>>> import numpy as np
>>> from numpy import linalg as LA
>>> np.set_printoptions(precision=2, suppress=True, linewidth=200)
>>> feats = np.load("data.npy")
>>> feats
array([[ 0.77, -0.55,  0.23, -0.23,  0.08],
       [-0.55, -0.27,  0.55, -0.55,  0.18],
       [ 0.23,  0.55,  0.77,  0.23, -0.08],
       [-0.23, -0.55,  0.23,  0.77,  0.08],
       [ 0.08,  0.18, -0.08,  0.08,  0.97]])
>>> x0 = np.array([1, 0, 0, 6, 6])
>>> LA.inv(feats)
array([[ 0.77, -0.55,  0.23, -0.23,  0.08],
       [-0.55, -0.27,  0.55, -0.55,  0.18],
       [ 0.23,  0.55,  0.77,  0.23, -0.08],
       [-0.23, -0.55,  0.23,  0.77,  0.08],
       [ 0.08,  0.18, -0.08,  0.08,  0.97]])
>>> round(float(LA.norm(x0)), 2), np.round(LA.norm(feats @ x0), 2)
(8.54, np.float64(8.54))
>>> np.round(feats.T @ (feats @ x0), 2) + 0
array([1., 0., 0., 6., 6.])
>>> np.sort(np.abs(np.degrees(np.angle(LA.eigvals(feats)))))
array([  0.,   0.,   0.,   0., 180.])
>>> np.abs(LA.eigvals(feats))
array([1., 1., 1., 1., 1.])
>>> Q = feats.astype(float).copy()
>>> for j in range(5):
...     Q[:, j] -= Q[:, :j] @ (Q[:, :j].T @ Q[:, j])
...     Q[:, j] /= LA.norm(Q[:, j])
... 
>>> Q
array([[ 0.77, -0.55,  0.23, -0.23,  0.08],
       [-0.55, -0.27,  0.55, -0.55,  0.18],
       [ 0.23,  0.55,  0.77,  0.23, -0.08],
       [-0.23, -0.55,  0.23,  0.77,  0.08],
       [ 0.08,  0.18, -0.08,  0.08,  0.97]])
>>> np.round(Q.T @ Q, 2) + 0
array([[1., 0., 0., 0., 0.],
       [0., 1., 0., 0., 0.],
       [0., 0., 1., 0., 0.],
       [0., 0., 0., 1., 0.],
       [0., 0., 0., 0., 1.]])
>>> np.poly(feats)
array([ 1., -3.,  2.,  2., -3.,  1.])
>>> round(LA.det(2 * feats), 2), np.round(LA.det(feats), 2)
(np.float64(-32.0), np.float64(-1.0))
>>> np.round(LA.det(feats.T), 2)
np.float64(-1.0)
>>> LA.eigvals(feats)
array([ 1., -1.,  1.,  1.,  1.])
>>> round(LA.eigvals(feats).sum().real, 2)
np.float64(3.0)
>>> vals, vecs = LA.eigh(feats)
>>> x0 = np.array([7, 4, 4, 3, 4])
>>> np.round(x0 @ feats @ x0, 2)
np.float64(60.18)
>>> LA.eigvalsh(feats[1:, 1:])
array([-0.77,  1.  ,  1.  ,  1.  ])
>>> np.round(vecs * np.abs(vals) @ vecs.T, 2) + 0
array([[1., 0., 0., 0., 0.],
       [0., 1., 0., 0., 0.],
       [0., 0., 1., 0., 0.],
       [0., 0., 0., 1., 0.],
       [0., 0., 0., 0., 1.]])
>>> vecs * np.maximum(vals, 0) @ vecs.T
array([[ 0.88, -0.27,  0.12, -0.12,  0.04],
       [-0.27,  0.36,  0.27, -0.27,  0.09],
       [ 0.12,  0.27,  0.88,  0.12, -0.04],
       [-0.12, -0.27,  0.12,  0.88,  0.04],
       [ 0.04,  0.09, -0.04,  0.04,  0.99]])
>>> Y = LA.inv(feats)
>>> Y
array([[ 0.77, -0.55,  0.23, -0.23,  0.08],
       [-0.55, -0.27,  0.55, -0.55,  0.18],
       [ 0.23,  0.55,  0.77,  0.23, -0.08],
       [-0.23, -0.55,  0.23,  0.77,  0.08],
       [ 0.08,  0.18, -0.08,  0.08,  0.97]])
>>> (np.abs(Y) > 1e-9).astype(int)
array([[1, 1, 1, 1, 1],
       [1, 1, 1, 1, 1],
       [1, 1, 1, 1, 1],
       [1, 1, 1, 1, 1],
       [1, 1, 1, 1, 1]])
>>> LA.det(feats) * Y
array([[-0.77,  0.55, -0.23,  0.23, -0.08],
       [ 0.55,  0.27, -0.55,  0.55, -0.18],
       [-0.23, -0.55, -0.77, -0.23,  0.08],
       [ 0.23,  0.55, -0.23, -0.77, -0.08],
       [-0.08, -0.18,  0.08, -0.08, -0.97]])
>>> LA.inv(Y)
array([[ 0.77, -0.55,  0.23, -0.23,  0.08],
       [-0.55, -0.27,  0.55, -0.55,  0.18],
       [ 0.23,  0.55,  0.77,  0.23, -0.08],
       [-0.23, -0.55,  0.23,  0.77,  0.08],
       [ 0.08,  0.18, -0.08,  0.08,  0.97]])
